$ python3 -q
>>> import numpy as np
>>> import numpy.linalg as la
>>> np.set_printoptions(suppress=True, linewidth=120)
>>> A = np.array([[0.0, 4.0, 0.0, 0.0],
...     [4.0, 0.0, 4.0, 0.0],
...     [0.0, 4.0, 2.0, 4.0],
...     [0.0, 0.0, 4.0, 2.0]])
>>> u = np.array([-2, -5, -4, -5])
>>> Y = A + np.outer(u, np.eye(4)[3])
>>> Y
array([[ 0.,  4.,  0., -2.],
       [ 4.,  0.,  4., -5.],
       [ 0.,  4.,  2.,  0.],
       [ 0.,  0.,  4., -3.]])
>>> round(la.det(Y) / la.det(A), 2), round(1 + la.solve(A, u)[3], 2)
(np.float64(1.17), np.float64(1.17))
>>> np.trace(A)
np.float64(4.0)
>>> A @ A
array([[16.,  0., 16.,  0.],
       [ 0., 32.,  8., 16.],
       [16.,  8., 36., 16.],
       [ 0., 16., 16., 20.]])
>>> round(la.det(A), 2)
np.float64(192.0)
>>> round(np.abs(la.eigvals(A)).max(), 2)
np.float64(7.68)
>>> J = np.array([[10, 10, 8], [5, 5, 3], [9, 9, 7], [3, 3, 1]])
>>> Y = np.array([[0, -2, -3], [-1, 2, -2]])
>>> C = np.kron(Y, J)
>>> C.shape
(8, 9)
>>> C
array([[  0,   0,   0, -20, -20, -16, -30, -30, -24],
       [  0,   0,   0, -10, -10,  -6, -15, -15,  -9],
       [  0,   0,   0, -18, -18, -14, -27, -27, -21],
       [  0,   0,   0,  -6,  -6,  -2,  -9,  -9,  -3],
       [-10, -10,  -8,  20,  20,  16, -20, -20, -16],
       [ -5,  -5,  -3,  10,  10,   6, -10, -10,  -6],
       [ -9,  -9,  -7,  18,  18,  14, -18, -18, -14],
       [ -3,  -3,  -1,   6,   6,   2,  -6,  -6,  -2]])
>>> rk = la.matrix_rank(J)
>>> rk
np.int64(2)
>>> null = la.svd(J)[2][rk:].T
>>> [int(la.matrix_rank(J[:i])) for i in range(1, len(J) + 1)]
[1, 2, 2, 2]
>>> np.round(null[:, 0] / null[np.abs(null[:, 0]).round(6).argmax(), 0], 2) + 0
array([ 1., -1.,  0.])
>>> [int(la.matrix_rank(np.delete(J, i, axis=0))) for i in range(4)]
[2, 2, 2, 2]
>>> np.round(J @ null, 2) + 0
array([[0.],
       [0.],
       [0.],
       [0.]])
>>> [round(float(x), 2) for x in la.svd(J, compute_uv=False)[:3]]
[23.48, 1.38, 0.0]
>>> la.matrix_rank(J, rtol=0.1)
np.int64(1)
>>> la.cond(J) > 100
np.True_
>>> rng = np.random.default_rng(38932)
>>> Y = J + rng.integers(-2, 3, (4, 2)) @ rng.integers(-2, 3, (2, 3))
>>> Y
array([[12, 11,  8],
       [ 7, 10,  1],
       [11,  6,  9],
       [ 3, -1,  3]])
>>> np.abs(Y - J).sum(axis=1)
array([3, 9, 7, 6])
>>> np.round(la.svd(Y - J, compute_uv=False), 2) + 0
array([7.94, 3.46, 0.  ])
>>> np.abs(np.diag(la.qr(J)[1])) > 1e-9
array([ True, False,  True])
>>> la.lstsq(J[:-1].T, J[-1])[2]
np.int32(2)
>>> np.allclose(J[:-1].T @ la.lstsq(J[:-1].T, J[-1])[0], J[-1])
True
>>> mat = np.array([[-3.0, -4.0, 8.0, -4.0],
...     [-2.0, -7.0, 12.0, -6.0],
...     [-2.0, -8.0, 17.0, -10.0],
...     [-2.0, -8.0, 20.0, -13.0]])
>>> u = np.array([5, 6, -9])
>>> np.polyval(u, mat[2])
array([  -1.,  263., 1538.,  431.])
>>> np.correlate(mat[2], mat[1], "full")
array([  12.,   24., -184.,  324., -223.,   36.,   20.])
>>> m1 = np.load("test14.npy")
>>> m1
array([[6., 1., 1., 1.],
       [1., 6., 1., 1.],
       [1., 1., 6., 1.],
       [1., 1., 1., 6.]])
>>> np.round(np.poly(m1), 2)
array([   1.,  -24.,  210., -800., 1125.])
>>> round(float(la.det(2 * m1)), 2), round(float(la.det(m1)), 2)
(18000.0, 1125.0)
>>> np.einsum("ij,ji->", m1, m1)
np.float64(156.0)
>>> round(la.eigvals(m1).sum().real, 2)
np.float64(24.0)
>>> m1 @ (-1.0) ** np.arange(4)
array([ 5., -5.,  5., -5.])
>>> np.allclose(m1 @ m1.T, m1.T @ m1)
True
>>> (m1 @ m1)[0]
array([39., 14., 14., 14.])
>>> K = np.load("dump.npy")
>>> K
array([[0, 0, 7],
       [0, 0, 1],
       [0, 0, 6],
       [0, 0, 7],
       [0, 0, 4],
       [0, 0, 3],
       [0, 0, 4],
       [0, 0, 6],
       [0, 0, 4],
       [0, 0, 5],
       [0, 0, 3],
       [0, 0, 3]])
>>> np.argsort(-la.norm(K, axis=0).round(6), kind="stable")[:3]
array([2, 0, 1])
>>> la.cond(K) > 100
np.True_
>>> np.round(K.mean(axis=0), 2)
array([0.  , 0.  , 4.42])
>>> K.sum(axis=1)
array([7, 1, 6, 7, 4, 3, 4, 6, 4, 5, 3, 3])
>>> K.sum(axis=0)
array([ 0,  0, 53])
>>> np.diff(K, axis=0)
array([[ 0,  0, -6],
       [ 0,  0,  5],
       [ 0,  0,  1],
       [ 0,  0, -3],
       [ 0,  0, -1],
       [ 0,  0,  1],
       [ 0,  0,  2],
       [ 0,  0, -2],
       [ 0,  0,  1],
       [ 0,  0, -2],
       [ 0,  0,  0]])
>>> la.matrix_rank(K)
np.int64(1)
>>> K - K[0]
array([[ 0,  0,  0],
       [ 0,  0, -6],
       [ 0,  0, -1],
       [ 0,  0,  0],
       [ 0,  0, -3],
       [ 0,  0, -4],
       [ 0,  0, -3],
       [ 0,  0, -1],
       [ 0,  0, -3],
       [ 0,  0, -2],
       [ 0,  0, -4],
       [ 0,  0, -4]])
>>> np.abs(K).max()
np.int64(7)
>>> np.round(np.trace(la.pinv(K) @ K), 2)
np.float64(1.0)
>>> np.allclose(K[:-1].T @ la.lstsq(K[:-1].T, K[-1])[0], K[-1])
True
>>> np.abs(np.diag(la.qr(K)[1])) > 1e-9
array([False, False,  True])
>>> np.round(la.svd(K, compute_uv=False), 2)
array([16.46,  0.  ,  0.  ])
>>> Y = np.array([[1, 3], [-9, -2], [0, 8]])
>>> K @ Y
array([[ 0, 56],
       [ 0,  8],
       [ 0, 48],
       [ 0, 56],
       [ 0, 32],
       [ 0, 24],
       [ 0, 32],
       [ 0, 48],
       [ 0, 32],
       [ 0, 40],
       [ 0, 24],
       [ 0, 24]])
>>> np.einsum("ik,kj->ij", K, Y)
array([[ 0, 56],
       [ 0,  8],
       [ 0, 48],
       [ 0, 56],
       [ 0, 32],
       [ 0, 24],
       [ 0, 32],
       [ 0, 48],
       [ 0, 32],
       [ 0, 40],
       [ 0, 24],
       [ 0, 24]])
>>> np.einsum("ij->j", K)
array([ 0,  0, 53])
>>> la.matrix_rank(np.vstack([K, Y.T]))
np.int64(3)
>>> np.einsum("ik,kj->ji", K, Y)
array([[ 0,  0,  0,  0,  0,  0,  0,  0,  0,  0,  0,  0],
       [56,  8, 48, 56, 32, 24, 32, 48, 32, 40, 24, 24]])
>>> E = np.load("m.npy")
>>> E
array([[3, 0, 2],
       [8, 3, 9],
       [7, 2, 2]])
>>> evals, vecs = la.eig(E)
>>> evals.round(2)
array([ 8.66,  2.  , -2.66])
>>> np.round(E @ vecs[:, 0] - evals[0] * vecs[:, 0], 2) + 0
array([0., 0., 0.])
>>> np.round(np.sort(la.eigvals(E @ E)), 2)
array([ 4.  ,  7.06, 74.94])
>>> u = np.array([0, 3, 0])
>>> Y = E + np.outer(u, np.eye(3)[2])
>>> round(float(la.det(Y) / la.det(E)), 2), np.round(1 + la.solve(E, u)[2], 2)
(1.39, np.float64(1.39))
>>> Y
array([[ 3.,  0.,  2.],
       [ 8.,  3., 12.],
       [ 7.,  2.,  2.]])
>>> q, r_ = la.qr(Y)
>>> r_.round(2)
array([[-11.05,  -3.44, -10.5 ],
       [  0.  ,  -1.08,  -3.59],
       [  0.  ,   0.  ,  -5.37]])
>>> np.round(q @ r_, 2) + 0
array([[ 3.,  0.,  2.],
       [ 8.,  3., 12.],
       [ 7.,  2.,  2.]])
>>> np.round(np.abs(np.diag(r_)), 2)
array([11.05,  1.08,  5.37])
>>> np.trace(q @ q.T)
np.float64(3.0)
>>> np.round(q.T @ q, 2) + 0
array([[1., 0., 0.],
       [0., 1., 0.],
       [0., 0., 1.]])
>>> x = np.array([3, -1, 1])
>>> target = E @ x
>>> target
array([11, 30, 21])
>>> np.round(la.solve(E.T, E[1]), 2) + 0
array([0., 1., 0.])
>>> np.round(la.solve(E, -3 * target), 2)
array([-9.,  3., -3.])
>>> np.round(la.solve(E, E[:, 1]), 2) + 0
array([0., 1., 0.])
>>> np.round(la.solve(E, target + E[:, 0]), 2)
array([ 4., -1.,  1.])
>>> np.round(la.solve(E, target), 2)
array([ 3., -1.,  1.])
>>> data = np.load("case13.npy")
>>> data
array([[17, -7, -3, -5],
       [-6, 59,  6,  1],
       [-4, -2, 56, -9],
       [-9,  3,  7, 58]])
>>> Y = data[0, 0] * data[1:] - np.outer(data[1:, 0], data[0])
>>> Y
array([[   0,  961,   84,  -13],
       [   0,  -62,  940, -173],
       [   0,  -12,   92,  941]])
>>> np.round(data[:, 0] / data[0, 0], 2)
array([ 1.  , -0.35, -0.24, -0.53])
>>> la.matrix_rank(Y), la.matrix_rank(data)
(np.int64(3), np.int64(4))
>>> np.flatnonzero(~Y.round(6).any(axis=1))
array([], dtype=int64)
>>> np.einsum("ij,ji->", data, data)
np.int64(10324)
>>> np.round(la.eigvals(data), 2)
array([14.9+0.j , 59.4+7.9j, 59.4-7.9j, 56.3+0.j ])
>>> np.einsum("ii->", data)
np.int64(190)
>>> X = np.load("run11.npy")
>>> X
array([[0, 0, 1],
       [0, 0, 1],
       [1, 1, 0]])
>>> x = np.array([0, 1, 1, 1])
>>> target = A @ x
>>> coef, lr = np.zeros(4), 1 / la.norm(A, 2) ** 2
>>> for i in range(25):
...     coef -= lr * A.T @ (A @ coef - target)
...     if i % 5 == 0: print(i, round(la.norm(A @ coef - target), 2))
... 
0 1.35
5 0.26
10 0.12
15 0.08
20 0.06
>>> np.round(la.cond(A), 2)
np.float64(5.8)
>>> coef.round(2)
array([0.02, 0.99, 0.98, 1.02])
>>> np.trace(X @ X @ X) // 6
np.int64(0)
>>> X @ X
array([[1, 1, 0],
       [1, 1, 0],
       [0, 0, 2]])
>>> low = np.diag(X.sum(axis=1)) - X
>>> low
array([[ 1,  0, -1],
       [ 0,  1, -1],
       [-1, -1,  2]])
>>> low @ np.ones(3)
array([0., 0., 0.])
>>> round(la.eigvalsh(X).min(), 2)
np.float64(-1.41)
>>> [round(float(la.det(X[:i, :i])), 2) + 0 for i in range(1, 4)]
[0.0, 0.0, 0.0]
>>> x = np.array([0, -2, -1])
>>> X @ np.eye(3)[1]
array([0., 0., 1.])
>>> la.norm(X @ x) <= la.norm(X, 2) * la.norm(x) + 1e-9
np.True_
>>> np.abs(np.diag(la.qr(X)[1])) > 1e-9
array([ True, False,  True])
>>> np.unique(X.round(6), axis=0).shape
(2, 3)
